$ python3 -q
>>> import numpy as np
>>> import numpy.linalg as la
>>> np.set_printoptions(precision=2, suppress=True, linewidth=100, legacy="1.25")
>>> K = np.load("case2.npy")
>>> K
array([[1, 0, 0],
       [1, 1, 0],
       [0, 2, 1]])
>>> evals, vecs = la.eig(K)
>>> np.sort(la.eigvals(la.inv(K)))
array([1., 1., 1.])
>>> np.prod(evals)
1.0
>>> K @ vecs[:, 0] - evals[0] * vecs[:, 0]
array([0., 0., 0.])
>>> evals
array([1., 1., 1.])
>>> np.sort(la.eigvals(K @ K))
array([1., 1., 1.])
>>> proj = np.triu(np.array([[-1, -5, 0], [3, 3, 5], [-5, 3, 2]]), 1) + np.eye(3)
>>> B = proj @ K @ la.inv(proj)
>>> round(la.det(B), 2)
1.0
>>> np.poly(B)
array([ 1., -3.,  3., -1.])
>>> la.matrix_rank(B)
3
>>> th = np.radians(15)
>>> R = np.eye(3)
>>> R[1, 1] = R[2, 2] = np.cos(th)
>>> R[1, 2], R[2, 1] = -np.sin(th), np.sin(th)
>>> R
array([[ 1.  ,  0.  ,  0.  ],
       [ 0.  ,  0.97, -0.26],
       [ 0.  ,  0.26,  0.97]])
>>> B = K @ R.T
>>> la.svd(K, compute_uv=False), la.svd(B, compute_uv=False)
(array([2.46, 1.37, 0.3 ]), array([2.46, 1.37, 0.3 ]))
>>> M = np.load("dump.npy")
>>> M
array([[  0.41,  -9.17,  14.63,  14.73],
       [ -0.89, -10.56,  15.93,  14.65],
       [  1.35,  -9.57,  13.22,  14.1 ],
       [ -0.63, -11.38,  14.71,  14.72],
       [  0.76,  -8.37,  15.79,  15.16],
       [ -0.91,  -9.9 ,  15.82,  16.42],
       [  1.27,  -9.8 ,  14.33,  12.68],
       [  1.32,  -9.88,  14.7 ,  16.36],
       [  1.35,  -9.3 ,  15.18,  13.89],
       [  1.14, -10.6 ,  15.26,  16.83],
       [  0.6 ,  -9.24,  14.86,  14.54],
       [  1.2 , -10.73,  16.06,  12.64],
       [  0.66, -11.37,  16.03,  14.68]])
>>> proj = M @ la.solve(M.T @ M, M.T)
>>> round(np.trace(proj), 2)
4.0
>>> np.diag(proj)
array([0.11, 0.37, 0.27, 0.48, 0.5 , 0.42, 0.21, 0.32, 0.21, 0.3 , 0.11, 0.5 , 0.19])
>>> np.allclose(proj @ proj, proj)
True
>>> cen = M - M.mean(axis=0)
>>> vecs = la.svd(cen)[2][:1]
>>> B = cen - cen @ vecs.T @ vecs
>>> (cen @ vecs.T).std(axis=0)
array([1.29])
>>> B.std(axis=0)
array([0.69, 0.85, 0.74, 0.4 ])
>>> E = 3 * np.eye(6) + np.eye(6, k=1)
>>> E
array([[3., 1., 0., 0., 0., 0.],
       [0., 3., 1., 0., 0., 0.],
       [0., 0., 3., 1., 0., 0.],
       [0., 0., 0., 3., 1., 0.],
       [0., 0., 0., 0., 3., 1.],
       [0., 0., 0., 0., 0., 3.]])
>>> B = la.inv(E)
>>> round(la.det(E) * la.det(B), 2)
1.0
>>> np.round(E @ B, 2) + 0
array([[1., 0., 0., 0., 0., 0.],
       [0., 1., 0., 0., 0., 0.],
       [0., 0., 1., 0., 0., 0.],
       [0., 0., 0., 1., 0., 0.],
       [0., 0., 0., 0., 1., 0.],
       [0., 0., 0., 0., 0., 1.]])
>>> B = np.array([[1, 1, -2, 2, 0],
...     [-1, 0, 0, -1, 2],
...     [-1, -2, 1, 2, -2],
...     [2, -1, -1, 1, 1],
...     [-2, -2, 2, -1, -1]])
>>> arr = B - B.T
>>> arr
array([[ 0,  2, -1,  0,  2],
       [-2,  0,  2,  0,  4],
       [ 1, -2,  0,  3, -4],
       [ 0,  0, -3,  0,  2],
       [-2, -4,  4, -2,  0]])
>>> rng = np.random.default_rng(11)
>>> idx = rng.permutation(5)
>>> idx
array([1, 4, 2, 3, 0])
>>> B = arr[idx][:, idx]
>>> np.allclose(B, arr)
False
>>> np.trace(B)
0
>>> np.diag(B)
array([0, 0, 0, 0, 0])
>>> np.round(np.sort(np.abs(la.eigvals(B))), 2) + 0
array([0.  , 2.5 , 2.5 , 7.19, 7.19])
>>> left, sig, Vh = la.svd(arr)
>>> vecs = Vh[:(sig > 1e-8).sum()]
>>> x0 = arr[2] + -1 * arr[4] + rng.integers(2) * np.eye(5)[1]
>>> x0
array([ 3.,  3., -4.,  5., -4.])
>>> np.diag(vecs.T @ vecs)
array([0.21, 0.95, 0.95, 1.  , 0.89])
>>> feats = np.loadtxt("a.csv", delimiter=",")
>>> feats
array([[ 1.49, -2.57, -1.26],
       [-2.57, -0.86, -1.29],
       [-1.26, -1.29,  3.37]])
>>> x0 = np.array([-2, -1, 0])
>>> y = feats @ x0
>>> y
array([-0.41,  6.  ,  3.81])
>>> np.round(la.solve(feats, -2 * y), 2) + 0
array([4., 2., 0.])
>>> idx = rng.permutation(3)
>>> idx
array([2, 1, 0])
>>> B = feats[idx][:, idx]
>>> np.trace(B)
4.0
>>> B = np.array([[0, -1], [-1, 1], [2, -1]])
>>> np.einsum("ik,kj->ij", feats, B)
array([[ 0.05, -2.8 ],
       [-1.72,  3.  ],
       [ 8.03, -3.4 ]])
>>> np.einsum("ik,kj->ji", feats, B)
array([[ 0.05, -1.72,  8.03],
       [-2.8 ,  3.  , -3.4 ]])
>>> f = np.array([4, 3, 4])
>>> X = np.array([np.roll(f, i) for i in range(3)])
>>> X
array([[4, 3, 4],
       [4, 4, 3],
       [3, 4, 4]])
>>> B = la.inv(feats)
>>> np.round(la.slogdet(feats)[0], 2)
-1.0
>>> la.det(feats) * B
array([[-4.56, 10.29,  2.23],
       [10.29,  3.43,  5.16],
       [ 2.23,  5.16, -7.89]])
>>> B
array([[ 0.13, -0.29, -0.06],
       [-0.29, -0.1 , -0.14],
       [-0.06, -0.14,  0.22]])
>>> la.eigvals(B)
array([-0.33,  0.33,  0.25])
>>> W0 = np.load("arr.npy")
>>> W0
array([[2, 0, 0, 0],
       [3, 3, 0, 0],
       [0, 0, 2, 0],
       [0, 0, 3, 3]])
>>> np.sort(la.eigvals(W0))
array([2., 2., 3., 3.])
>>> W0 @ W0
array([[ 4,  0,  0,  0],
       [15,  9,  0,  0],
       [ 0,  0,  4,  0],
       [ 0,  0, 15,  9]])
>>> np.prod(np.diag(W0)), np.round(la.det(W0), 2)
(36, 36.0)
>>> m1 = np.diag(np.array([4, 0, -3, 4, 7, 3])) + 4 * np.eye(6, k=1) + 4 * np.eye(6, k=-1)
>>> m1
array([[ 4.,  4.,  0.,  0.,  0.,  0.],
       [ 4.,  0.,  4.,  0.,  0.,  0.],
       [ 0.,  4., -3.,  4.,  0.,  0.],
       [ 0.,  0.,  4.,  4.,  4.,  0.],
       [ 0.,  0.,  0.,  4.,  7.,  4.],
       [ 0.,  0.,  0.,  0.,  4.,  3.]])
>>> la.norm(m1, axis=0)
array([5.66, 5.66, 6.4 , 6.93, 9.  , 5.  ])
>>> np.round(la.norm(m1) ** 2 / la.norm(m1, 2) ** 2, 2)
1.97
>>> m1[0] @ m1[1]
16.0
>>> np.round(la.norm(m1, "nuc"), 2)
32.33
